In [1]: import numpy as np

In [2]: import numpy.linalg as la

In [3]: np.set_printoptions(precision=1, suppress=True, linewidth=100, sign=" ")

In [4]: K = np.load("mat.npy")

In [5]: K
Out[5]: 
array([[ 0.3,  0.5, -5.1,  0.3, -0.4,  0.6],
       [-1. , -1. ,  2.1, -0.1, -0.7,  0.5],
       [ 0. , -0.1, -0.6, -0.7,  0.9, -0.1],
       [-0.1, -2.1, -2.7, -1. ,  0.4, -0.2],
       [ 0.9, -1.8, -6. ,  0.9, -0.7, -0.1],
       [-0.2,  1.6, -3.9, -1.8, -1.1,  1.5],
       [ 2.5,  0.8, -2.1,  0.2,  0.5,  1.4],
       [ 0.4,  1.3,  6.6, -0.7,  1.5,  0.2],
       [ 2.5, -0.4,  1.5, -0.1,  0.3, -0.4],
       [-1.2,  0.3,  0.6, -1.3, -1.7, -0.4]])

In [6]: t = np.radians(60)

In [7]: r_ = np.eye(6)

In [8]: r_[5, 5] = r_[2, 2] = np.cos(t)

In [9]: r_[5, 2], r_[2, 5] = -np.sin(t), np.sin(t)

In [10]: r_
Out[10]: 
array([[ 1. ,  0. ,  0. ,  0. ,  0. ,  0. ],
       [ 0. ,  1. ,  0. ,  0. ,  0. ,  0. ],
       [ 0. ,  0. ,  0.5,  0. ,  0. ,  0.9],
       [ 0. ,  0. ,  0. ,  1. ,  0. ,  0. ],
       [ 0. ,  0. ,  0. ,  0. ,  1. ,  0. ],
       [ 0. ,  0. , -0.9,  0. ,  0. ,  0.5]])

In [11]: other = K @ r_.T

In [12]: np.abs(other - K).max(axis=0)
Out[12]: array([ 0. ,  0. ,  3.2,  0. ,  0. ,  5.8])

In [13]: round(la.det(r_), 1), np.trace(r_)
Out[13]: (np.float64(1.0), np.float64(5.0))

In [14]: np.allclose(K @ K.T, other @ other.T)
Out[14]: True

In [15]: other.round(1) + 0
Out[15]: 
array([[ 0.3,  0.5, -2. ,  0.3, -0.4,  4.7],
       [-1. , -1. ,  1.5, -0.1, -0.7, -1.6],
       [ 0. , -0.1, -0.4, -0.7,  0.9,  0.5],
       [-0.1, -2.1, -1.5, -1. ,  0.4,  2.2],
       [ 0.9, -1.8, -3.1,  0.9, -0.7,  5.1],
       [-0.2,  1.6, -0.7, -1.8, -1.1,  4.1],
       [ 2.5,  0.8,  0.2,  0.2,  0.5,  2.5],
       [ 0.4,  1.3,  3.5, -0.7,  1.5, -5.6],
       [ 2.5, -0.4,  0.4, -0.1,  0.3, -1.5],
       [-1.2,  0.3,  0. , -1.3, -1.7, -0.7]])

In [16]: A = np.tril(np.array([[-7, -1, 1, -7, -4],
    ...:     [6, -9, 2, 5, -5],
    ...:     [-9, 6, -3, -5, -9],
    ...:     [-1, 3, -5, -5, -8],
    ...:     [4, 2, 2, -2, -3]]), -1) + np.eye(5, dtype=int)

In [17]: A
Out[17]: 
array([[ 1,  0,  0,  0,  0],
       [ 6,  1,  0,  0,  0],
       [-9,  6,  1,  0,  0],
       [-1,  3, -5,  1,  0],
       [ 4,  2,  2, -2,  1]])

In [18]: np.einsum("ij,ji->", A, A)
Out[18]: np.int64(5)

In [19]: np.round(la.det(A[::-1]), 1)
Out[19]: np.float64(1.0)

In [20]: round(float(la.det(A.T)), 1)
Out[20]: 1.0

In [21]: round(float(la.det(2 * A)), 1), np.round(la.det(A), 1)
Out[21]: (32.0, np.float64(1.0))

In [22]: np.kron(np.eye(2, dtype=int), A)
Out[22]: 
array([[ 1,  0,  0,  0,  0,  0,  0,  0,  0,  0],
       [ 6,  1,  0,  0,  0,  0,  0,  0,  0,  0],
       [-9,  6,  1,  0,  0,  0,  0,  0,  0,  0],
       [-1,  3, -5,  1,  0,  0,  0,  0,  0,  0],
       [ 4,  2,  2, -2,  1,  0,  0,  0,  0,  0],
       [ 0,  0,  0,  0,  0,  1,  0,  0,  0,  0],
       [ 0,  0,  0,  0,  0,  6,  1,  0,  0,  0],
       [ 0,  0,  0,  0,  0, -9,  6,  1,  0,  0],
       [ 0,  0,  0,  0,  0, -1,  3, -5,  1,  0],
       [ 0,  0,  0,  0,  0,  4,  2,  2, -2,  1]])

In [23]: round(float(la.eigvals(A).sum().real), 1)
Out[23]: 5.0

In [24]: J = np.tanh(np.array([[-1.1, 1.0, -1.6, 0.0],
    ...:     [1.2, 0.9, 0.6, -1.1],
    ...:     [0.6, 1.0, 0.4, 0.2],
    ...:     [-0.2, 0.7, -0.5, 1.5],
    ...:     [0.8, 0.0, -0.8, 1.4],
    ...:     [-0.3, -1.4, 1.2, 0.9],
    ...:     [-1.8, -2.3, -1.5, -0.2],
    ...:     [-0.5, 1.3, 0.0, 0.2],
    ...:     [0.8, -1.6, -1.0, -1.5],
    ...:     [0.2, 0.5, -1.0, -1.2],
    ...:     [0.0, -1.4, 1.5, -1.0],
    ...:     [0.6, 1.3, 0.6, -0.4],
    ...:     [0.5, -1.0, 1.0, 1.1],
    ...:     [-0.9, -0.1, -1.7, 0.6],
    ...:     [-1.3, 0.1, -0.4, -0.6]]) @ np.array([[0.6, 1.2, 0.6, -0.7, 1.7, 0.1],
    ...:     [-0.6, -1.5, 1.4, -0.4, -1.1, 1.2],
    ...:     [0.4, 1.7, 2.5, 2.2, 0.4, 1.2],
    ...:     [1.2, -0.4, -0.9, 1.8, 0.8, -0.5]]))

In [25]: J.round(1) + 0
Out[25]: 
array([[-1. , -1. , -1. , -1. , -1. , -0.7],
       [-0.7,  0.9,  1. , -1. ,  0.4,  1. ],
       [ 0.2, -0.2,  1. ,  0.4,  0.2,  0.9],
       [ 0.8, -1. , -0.9,  0.9, -0.1, -0.5],
       [ 1. , -0.7, -1. ,  0.2,  1. , -0.9],
       [ 1. ,  1. ,  0. ,  1. ,  1. , -0.6],
       [-0.5, -0.8, -1. , -0.9, -0.9, -1. ],
       [-0.7, -1. ,  0.9,  0.2, -1. ,  0.9],
       [-0.6,  1. , -1. , -1. ,  0.9, -1. ],
       [-1. , -0.9, -0.5, -1. , -0.9,  0. ],
       [ 0.2,  1. ,  1. ,  1. ,  0.9,  0.6],
       [-0.6,  0. ,  1. , -0.3, -0.5,  1. ],
       [ 1. ,  1. ,  0.4,  1. ,  1. , -0.5],
       [-0.4, -1. , -1. , -1. , -0.9, -1. ],
       [-0.9, -1. , -0.8, -0.8, -1. , -0.2]])

In [26]: x = np.array([5, 3, 2, 0, 2, 5])

In [27]: h1 = np.maximum(J @ x, 0)

In [28]: h1
Out[28]: 
array([  0. ,   6.9,   7.3,   0. ,   0. ,   6.8,   0. ,   0. ,   0. ,   0. ,  10.7,   3. ,   8.4,
         0. ,   0. ])

In [29]: np.round(J * (h1 > 1e-9)[:, None], 1) + 0
Out[29]: 
array([[ 0. ,  0. ,  0. ,  0. ,  0. ,  0. ],
       [-0.7,  0.9,  1. , -1. ,  0.4,  1. ],
       [ 0.2, -0.2,  1. ,  0.4,  0.2,  0.9],
       [ 0. ,  0. ,  0. ,  0. ,  0. ,  0. ],
       [ 0. ,  0. ,  0. ,  0. ,  0. ,  0. ],
       [ 1. ,  1. ,  0. ,  1. ,  1. , -0.6],
       [ 0. ,  0. ,  0. ,  0. ,  0. ,  0. ],
       [ 0. ,  0. ,  0. ,  0. ,  0. ,  0. ],
       [ 0. ,  0. ,  0. ,  0. ,  0. ,  0. ],
       [ 0. ,  0. ,  0. ,  0. ,  0. ,  0. ],
       [ 0.2,  1. ,  1. ,  1. ,  0.9,  0.6],
       [-0.6,  0. ,  1. , -0.3, -0.5,  1. ],
       [ 1. ,  1. ,  0.4,  1. ,  1. , -0.5],
       [ 0. ,  0. ,  0. ,  0. ,  0. ,  0. ],
       [ 0. ,  0. ,  0. ,  0. ,  0. ,  0. ]])

In [30]: np.maximum(J @ (3 * x), 0)
Out[30]: 
array([  0. ,  20.6,  22. ,   0. ,   0. ,  20.5,   0. ,   0. ,   0. ,   0. ,  32. ,   9. ,  25.2,
         0. ,   0. ])

In [31]: J.T @ h1
Out[31]: array([ 12. ,  30.7,  31.3,  21. ,  27.4,  14.3])

In [32]: np.flatnonzero(h1 > 1e-9)
Out[32]: array([  1,   2,   5,  10,  11,  12])

In [33]: np.tanh(J @ x)
Out[33]: array([-1.,  1.,  1., -1., -1.,  1., -1., -1., -1., -1.,  1.,  1.,  1., -1., -1.])
